In [1]: import numpy as np

In [2]: from numpy import linalg as LA

In [3]: np.set_printoptions(precision=3, suppress=True, linewidth=160, floatmode="fixed")

In [4]: J = np.load("a.npy")

In [5]: J
Out[5]: 
array([[4.000, 1.000, 0.000, 0.000, 0.000, 0.000, 0.000, 0.000, 0.000, 0.000, 0.000, 0.000],
       [0.000, 4.000, 1.000, 0.000, 0.000, 0.000, 0.000, 0.000, 0.000, 0.000, 0.000, 0.000],
       [0.000, 0.000, 4.000, 1.000, 0.000, 0.000, 0.000, 0.000, 0.000, 0.000, 0.000, 0.000],
       [0.000, 0.000, 0.000, 4.000, 1.000, 0.000, 0.000, 0.000, 0.000, 0.000, 0.000, 0.000],
       [0.000, 0.000, 0.000, 0.000, 4.000, 1.000, 0.000, 0.000, 0.000, 0.000, 0.000, 0.000],
       [0.000, 0.000, 0.000, 0.000, 0.000, 4.000, 1.000, 0.000, 0.000, 0.000, 0.000, 0.000],
       [0.000, 0.000, 0.000, 0.000, 0.000, 0.000, 4.000, 1.000, 0.000, 0.000, 0.000, 0.000],
       [0.000, 0.000, 0.000, 0.000, 0.000, 0.000, 0.000, 4.000, 1.000, 0.000, 0.000, 0.000],
       [0.000, 0.000, 0.000, 0.000, 0.000, 0.000, 0.000, 0.000, 4.000, 1.000, 0.000, 0.000],
       [0.000, 0.000, 0.000, 0.000, 0.000, 0.000, 0.000, 0.000, 0.000, 4.000, 1.000, 0.000],
       [0.000, 0.000, 0.000, 0.000, 0.000, 0.000, 0.000, 0.000, 0.000, 0.000, 4.000, 1.000],
       [0.000, 0.000, 0.000, 0.000, 0.000, 0.000, 0.000, 0.000, 0.000, 0.000, 0.000, 4.000]])

In [6]: [int(LA.matrix_rank(LA.matrix_power(J, p))) for p in range(1, 13)]
Out[6]: [12, 12, 12, 12, 12, 12, 12, 12, 12, 12, 12, 12]

In [7]: LA.matrix_rank(J - J[0, 0] * np.eye(12))
Out[7]: np.int64(11)

In [8]: J @ J
Out[8]: 
array([[16.000,  8.000,  1.000,  0.000,  0.000,  0.000,  0.000,  0.000,  0.000,  0.000,  0.000,  0.000],
       [ 0.000, 16.000,  8.000,  1.000,  0.000,  0.000,  0.000,  0.000,  0.000,  0.000,  0.000,  0.000],
       [ 0.000,  0.000, 16.000,  8.000,  1.000,  0.000,  0.000,  0.000,  0.000,  0.000,  0.000,  0.000],
       [ 0.000,  0.000,  0.000, 16.000,  8.000,  1.000,  0.000,  0.000,  0.000,  0.000,  0.000,  0.000],
       [ 0.000,  0.000,  0.000,  0.000, 16.000,  8.000,  1.000,  0.000,  0.000,  0.000,  0.000,  0.000],
       [ 0.000,  0.000,  0.000,  0.000,  0.000, 16.000,  8.000,  1.000,  0.000,  0.000,  0.000,  0.000],
       [ 0.000,  0.000,  0.000,  0.000,  0.000,  0.000, 16.000,  8.000,  1.000,  0.000,  0.000,  0.000],
       [ 0.000,  0.000,  0.000,  0.000,  0.000,  0.000,  0.000, 16.000,  8.000,  1.000,  0.000,  0.000],
       [ 0.000,  0.000,  0.000,  0.000,  0.000,  0.000,  0.000,  0.000, 16.000,  8.000,  1.000,  0.000],
       [ 0.000,  0.000,  0.000,  0.000,  0.000,  0.000,  0.000,  0.000,  0.000, 16.000,  8.000,  1.000],
       [ 0.000,  0.000,  0.000,  0.000,  0.000,  0.000,  0.000,  0.000,  0.000,  0.000, 16.000,  8.000],
       [ 0.000,  0.000,  0.000,  0.000,  0.000,  0.000,  0.000,  0.000,  0.000,  0.000,  0.000, 16.000]])

In [9]: u = np.array([0, 1, 2, 0, 0, 1, 2, 2, 2, 1, 2, 2])

In [10]: other = J + np.outer(u, np.eye(12)[3])

In [11]: print(LA.matrix_rank(LA.inv(other) - LA.inv(J), tol=1e-8))
1

In [12]: round(LA.det(other) / LA.det(J), 3), round(1 + LA.solve(J, u)[3], 3)
Out[12]: (np.float64(1.009), np.float64(1.009))

In [13]: LA.matrix_rank(other - J)
Out[13]: np.int64(1)

In [14]: x0 = np.array([4, -3, -5, 1, -2, -3, -5, 4, 1, -3, 1, -5])

In [15]: y = J @ x0

In [16]: y
Out[16]: array([ 13.000, -17.000, -19.000,   2.000, -11.000, -17.000, -16.000,  17.000,   1.000, -11.000,  -1.000, -20.000])

In [17]: LA.solve(J, y)
Out[17]: array([ 4.000, -3.000, -5.000,  1.000, -2.000, -3.000, -5.000,  4.000,  1.000, -3.000,  1.000, -5.000])

In [18]: LA.solve(J.T, J[7])
Out[18]: array([0.000, 0.000, 0.000, 0.000, 0.000, 0.000, 0.000, 1.000, 0.000, 0.000, 0.000, 0.000])

In [19]: rng = np.random.default_rng(218)

In [20]: lab = rng.permutation(12)

In [21]: other = J[:, lab] * rng.choice([-1, 1], 12)

In [22]: other
Out[22]: 
array([[-0.000,  0.000, -1.000, -0.000, -0.000,  4.000,  0.000, -0.000, -0.000, -0.000,  0.000,  0.000],
       [-0.000,  0.000, -4.000, -0.000, -0.000,  0.000,  0.000, -0.000, -1.000, -0.000,  0.000,  0.000],
       [-0.000,  0.000, -0.000, -0.000, -0.000,  0.000,  0.000, -0.000, -4.000, -1.000,  0.000,  0.000],
       [-0.000,  0.000, -0.000, -1.000, -0.000,  0.000,  0.000, -0.000, -0.000, -4.000,  0.000,  0.000],
       [-0.000,  1.000, -0.000, -4.000, -0.000,  0.000,  0.000, -0.000, -0.000, -0.000,  0.000,  0.000],
       [-0.000,  4.000, -0.000, -0.000, -0.000,  0.000,  0.000, -0.000, -0.000, -0.000,  1.000,  0.000],
       [-1.000,  0.000, -0.000, -0.000, -0.000,  0.000,  0.000, -0.000, -0.000, -0.000,  4.000,  0.000],
       [-4.000,  0.000, -0.000, -0.000, -0.000,  0.000,  0.000, -0.000, -0.000, -0.000,  0.000,  1.000],
       [-0.000,  0.000, -0.000, -0.000, -0.000,  0.000,  0.000, -1.000, -0.000, -0.000,  0.000,  4.000],
       [-0.000,  0.000, -0.000, -0.000, -1.000,  0.000,  0.000, -4.000, -0.000, -0.000,  0.000,  0.000],
       [-0.000,  0.000, -0.000, -0.000, -4.000,  0.000,  1.000, -0.000, -0.000, -0.000,  0.000,  0.000],
       [-0.000,  0.000, -0.000, -0.000, -0.000,  0.000,  4.000, -0.000, -0.000, -0.000,  0.000,  0.000]])

In [23]: Uu, _, Vh = LA.svd(J.T @ other)

In [24]: np.round(LA.lstsq(J, other)[0], 3) + 0
Out[24]: 
array([[ 0.000,  0.000,  0.000,  0.000,  0.000,  1.000,  0.000,  0.000,  0.000,  0.000,  0.000,  0.000],
       [ 0.000,  0.000, -1.000,  0.000,  0.000,  0.000,  0.000,  0.000,  0.000,  0.000,  0.000,  0.000],
       [ 0.000,  0.000,  0.000,  0.000,  0.000,  0.000,  0.000,  0.000, -1.000,  0.000,  0.000,  0.000],
       [ 0.000,  0.000,  0.000,  0.000,  0.000,  0.000,  0.000,  0.000,  0.000, -1.000,  0.000,  0.000],
       [ 0.000,  0.000,  0.000, -1.000,  0.000,  0.000,  0.000,  0.000,  0.000,  0.000,  0.000,  0.000],
       [ 0.000,  1.000,  0.000,  0.000,  0.000,  0.000,  0.000,  0.000,  0.000,  0.000,  0.000,  0.000],
       [ 0.000,  0.000,  0.000,  0.000,  0.000,  0.000,  0.000,  0.000,  0.000,  0.000,  1.000,  0.000],
       [-1.000,  0.000,  0.000,  0.000,  0.000,  0.000,  0.000,  0.000,  0.000,  0.000,  0.000,  0.000],
       [ 0.000,  0.000,  0.000,  0.000,  0.000,  0.000,  0.000,  0.000,  0.000,  0.000,  0.000,  1.000],
       [ 0.000,  0.000,  0.000,  0.000,  0.000,  0.000,  0.000, -1.000,  0.000,  0.000,  0.000,  0.000],
       [ 0.000,  0.000,  0.000,  0.000, -1.000,  0.000,  0.000,  0.000,  0.000,  0.000,  0.000,  0.000],
       [ 0.000,  0.000,  0.000,  0.000,  0.000,  0.000,  1.000,  0.000,  0.000,  0.000,  0.000,  0.000]])

In [25]: lab
Out[25]: array([ 7,  5,  1,  4, 10,  0, 11,  9,  2,  3,  6,  8])

In [26]: np.round(Uu @ Vh, 3) + 0
Out[26]: 
array([[ 0.000,  0.000,  0.000,  0.000,  0.000,  1.000,  0.000,  0.000,  0.000,  0.000,  0.000,  0.000],
       [ 0.000,  0.000, -1.000,  0.000,  0.000,  0.000,  0.000,  0.000,  0.000,  0.000,  0.000,  0.000],
       [ 0.000,  0.000,  0.000,  0.000,  0.000,  0.000,  0.000,  0.000, -1.000,  0.000,  0.000,  0.000],
       [ 0.000,  0.000,  0.000,  0.000,  0.000,  0.000,  0.000,  0.000,  0.000, -1.000,  0.000,  0.000],
       [ 0.000,  0.000,  0.000, -1.000,  0.000,  0.000,  0.000,  0.000,  0.000,  0.000,  0.000,  0.000],
       [ 0.000,  1.000,  0.000,  0.000,  0.000,  0.000,  0.000,  0.000,  0.000,  0.000,  0.000,  0.000],
       [ 0.000,  0.000,  0.000,  0.000,  0.000,  0.000,  0.000,  0.000,  0.000,  0.000,  1.000,  0.000],
       [-1.000,  0.000,  0.000,  0.000,  0.000,  0.000,  0.000,  0.000,  0.000,  0.000,  0.000,  0.000],
       [ 0.000,  0.000,  0.000,  0.000,  0.000,  0.000,  0.000,  0.000,  0.000,  0.000,  0.000,  1.000],
       [ 0.000,  0.000,  0.000,  0.000,  0.000,  0.000,  0.000, -1.000,  0.000,  0.000,  0.000,  0.000],
       [ 0.000,  0.000,  0.000,  0.000, -1.000,  0.000,  0.000,  0.000,  0.000,  0.000,  0.000,  0.000],
       [ 0.000,  0.000,  0.000,  0.000,  0.000,  0.000,  1.000,  0.000,  0.000,  0.000,  0.000,  0.000]])
